% python3 -q
>>> import numpy as np
>>> import numpy.linalg as la
>>> np.set_printoptions(precision=1, suppress=True, linewidth=120)
>>> M = np.load("m.npy")
>>> M
array([[-0.7,  0.3, -0.3],
       [-0.7,  0.3, -0.3],
       [-0.7,  0.4, -0.4],
       [ 0.4, -0.2,  0.2],
       [-0.6,  0.3, -0.3],
       [-0.9,  0.6, -0.6],
       [ 0.2, -0.1,  0.1],
       [ 0.9, -0.5,  0.5],
       [-0.6,  0.3, -0.3],
       [-1. ,  0.9, -0.9],
       [-0.7,  0.3, -0.3],
       [ 0.6, -0.3,  0.3],
       [ 0. ,  0. ,  0. ],
       [ 0.9, -0.5,  0.5],
       [-0.5,  0.2, -0.2],
       [-1. ,  0.7, -0.7],
       [ 0.1,  0. ,  0. ],
       [ 0.5, -0.2,  0.2],
       [-1. ,  0.7, -0.7],
       [-1. ,  0.7, -0.7],
       [ 0. ,  0. ,  0. ],
       [-0.9,  0.6, -0.6],
       [ 0.1,  0. ,  0. ],
       [ 1. , -0.8,  0.8],
       [ 0.7, -0.3,  0.3],
       [-0.9,  0.5, -0.5],
       [ 0.5, -0.2,  0.2]])
>>> W2 = M[[0, 17]].astype(float)
>>> for _ in range(5):
...     z = la.norm(M[:, None] - W2, axis=-1).argmin(axis=1)
...     W2 = np.array([M[z == j].mean(axis=0) for j in range(2)])
... 
>>> z
array([0, 0, 0, 1, 0, 0, 1, 1, 0, 0, 0, 1, 1, 1, 0, 0, 1, 1, 0, 0, 1, 0, 1, 1, 1, 0, 1])
>>> W2
array([[-0.8,  0.5, -0.5],
       [ 0.5, -0.2,  0.2]])
>>> W2[1] - W2[0]
array([ 1.3, -0.7,  0.7])
>>> Xs = M - M.mean(axis=0)
>>> U, sigma, VT = la.svd(Xs, full_matrices=False)
>>> VT[0] * np.sign(VT[0, np.abs(VT[0]).argmax()])
array([ 0.8, -0.5,  0.5])
>>> np.abs(U[:, 0]).argmax()
np.int64(23)
>>> round(float((sigma ** 2).sum() ** 2 / (sigma ** 4).sum()), 1)
1.0
>>> np.searchsorted(np.cumsum(sigma ** 2) / (sigma ** 2).sum(), 0.9) + 1
np.int64(1)
>>> J = np.load("data.npy")
>>> J
array([[0.3, 0.4],
       [0.4, 0.7]])
>>> w, V = la.eigh(J)
>>> x = np.array([0, 3])
>>> np.round(x @ J @ x, 1)
np.float64(6.6)
>>> np.round(np.abs(J).sum(axis=1).max(), 1), round(float(np.abs(w).max()), 1)
(np.float64(1.2), 1.0)
>>> np.round(np.einsum("ij,ji->", J, J), 1)
np.float64(1.0)
>>> np.kron(np.eye(2, dtype=int), J)
array([[0.3, 0.4, 0. , 0. ],
       [0.4, 0.7, 0. , 0. ],
       [0. , 0. , 0.3, 0.4],
       [0. , 0. , 0.4, 0.7]])
>>> np.round(la.eigvals(J).sum().real, 1)
np.float64(1.0)
>>> round(float(la.det(J[::-1])), 1)
-0.0
>>> np.round(la.det(J.T), 1)
np.float64(0.0)
>>> round(float(la.det(2 * J)), 1), round(la.det(J), 1)
(0.0, np.float64(0.0))
>>> round(np.einsum("ii->", J), 1)
np.float64(1.0)
>>> rng = np.random.default_rng(95673)
>>> t = rng.uniform(0, 2 * np.pi, 25)
>>> Q, _ = la.qr(np.array([[0.0, -2.0], [-1.8, 1.5], [-0.6, -0.2]]))
>>> X = 3 * np.c_[np.cos(t), np.sin(t)] @ Q.T
>>> X
array([[-1.6, -2.2, -1.3],
       [ 2.3, -2. ,  0.1],
       [-2.7, -0.7, -1.2],
       [-2.8,  0.5, -0.8],
       [ 2.2, -2.1,  0.1],
       [ 1.6, -2.5, -0.3],
       [ 2.5, -1.6,  0.3],
       [ 2.8, -0.7,  0.8],
       [ 2.7,  0.6,  1.2],
       [ 0.9, -2.8, -0.6],
       [-1.9,  2.3,  0.1],
       [-1.4,  2.6,  0.4],
       [ 0.9, -2.8, -0.6],
       [-1.7,  2.4,  0.2],
       [ 0.2,  2.8,  1. ],
       [-1.5,  2.6,  0.3],
       [ 0.4,  2.8,  1.1],
       [-2.6,  1.4, -0.5],
       [-2.8,  0.7, -0.7],
       [-1. ,  2.8,  0.6],
       [ 2.4, -1.8,  0.2],
       [-1.7,  2.5,  0.3],
       [-2.3,  1.9, -0.2],
       [-1. , -2.6, -1.2],
       [-0.2,  2.9,  0.9]])
>>> U, sigma, VT = la.svd(X)
>>> sigma.round(1) + 0
array([12.6,  8.1,  0. ])
>>> np.argmax(sigma[:-1] / (sigma[1:] + 1e-6)) + 1
np.int64(2)
>>> A2 = U[:, :2] @ np.diag(sigma[:2]) @ VT[:2]
>>> A2
array([[-1.6, -2.2, -1.3],
       [ 2.3, -2. ,  0.1],
       [-2.7, -0.7, -1.2],
       [-2.8,  0.5, -0.8],
       [ 2.2, -2.1,  0.1],
       [ 1.6, -2.5, -0.3],
       [ 2.5, -1.6,  0.3],
       [ 2.8, -0.7,  0.8],
       [ 2.7,  0.6,  1.2],
       [ 0.9, -2.8, -0.6],
       [-1.9,  2.3,  0.1],
       [-1.4,  2.6,  0.4],
       [ 0.9, -2.8, -0.6],
       [-1.7,  2.4,  0.2],
       [ 0.2,  2.8,  1. ],
       [-1.5,  2.6,  0.3],
       [ 0.4,  2.8,  1.1],
       [-2.6,  1.4, -0.5],
       [-2.8,  0.7, -0.7],
       [-1. ,  2.8,  0.6],
       [ 2.4, -1.8,  0.2],
       [-1.7,  2.5,  0.3],
       [-2.3,  1.9, -0.2],
       [-1. , -2.6, -1.2],
       [-0.2,  2.9,  0.9]])
>>> la.matrix_rank(A2)
np.int64(2)
>>> np.round(la.norm(X - A2, 2), 1), round(sigma[2], 1)
(np.float64(0.0), np.float64(0.0))
>>> U, sigma, VT = la.svd(X)
>>> V = VT[:(sigma > 1e-8).sum()]
>>> x = X[22] + 2 * X[13] + rng.integers(2) * np.eye(3)[2]
>>> x
array([-5.8,  6.8,  1.3])
>>> la.matrix_rank(np.vstack([X, x]))
np.int64(3)
>>> V.T @ V
array([[ 0.9, -0.1,  0.3],
       [-0.1,  0.9,  0.3],
       [ 0.3,  0.3,  0.2]])
>>> np.diag(V.T @ V)
array([0.9, 0.9, 0.2])
>>> G = np.cov(X, rowvar=False)
>>> np.median(X, axis=0)
array([-1. ,  0.6,  0.1])
>>> np.argsort(-X.std(axis=0).round(6), kind="stable")
array([1, 0, 2])
>>> mat = np.load("arr.npy")
>>> mat.round(1) + 0
array([[ 0.1, -0.4,  0.6, -0.1],
       [ 2.9, -1.1,  3.8, -1.4],
       [-1.3,  0. , -1.1,  0.5],
       [ 0.5,  1.2, -1.4,  0.3]])
>>> np.allclose(mat, mat.T)
False
>>> np.allclose(mat @ mat.T, mat.T @ mat)
False
>>> la.matrix_power(mat, 2)
array([[-1.9,  0.3, -1.9,  0.8],
       [-8.7, -1.4, -4.6,  3. ],
       [ 1.6,  1.1, -0.4, -0.3],
       [ 5.6, -1.2,  6. , -2.4]])
>>> assert mat == mat.T
Traceback (most recent call last):
  File "<python-input-56>", line 1, in <module>
    assert mat == mat.T
           ^^^^^^^^^^^^
ValueError: The truth value of an array with more than one element is ambiguous. Use a.any() or a.all()
>>> la.lstsq(X[:-1].T, X[-1])[2]
np.int32(2)
>>> round(float(np.trace(la.pinv(X) @ X)), 1)
2.0
>>> np.abs(np.diag(la.qr(X)[1])) > 1e-9
array([ True,  True, False])
>>> W0 = np.load("run14.npy")
>>> W0
array([[ 6.,  0.,  2., -2.],
       [ 0.,  5.,  0.,  0.],
       [ 2.,  0.,  9., -4.],
       [-2.,  0., -4.,  9.]])
>>> (W0 != 0).astype(int)
array([[1, 0, 1, 1],
       [0, 1, 0, 0],
       [1, 0, 1, 1],
       [1, 0, 1, 1]])
>>> W0 @ W0
array([[ 44.,   0.,  38., -38.],
       [  0.,  25.,   0.,   0.],
       [ 38.,   0., 101., -76.],
       [-38.,   0., -76., 101.]])
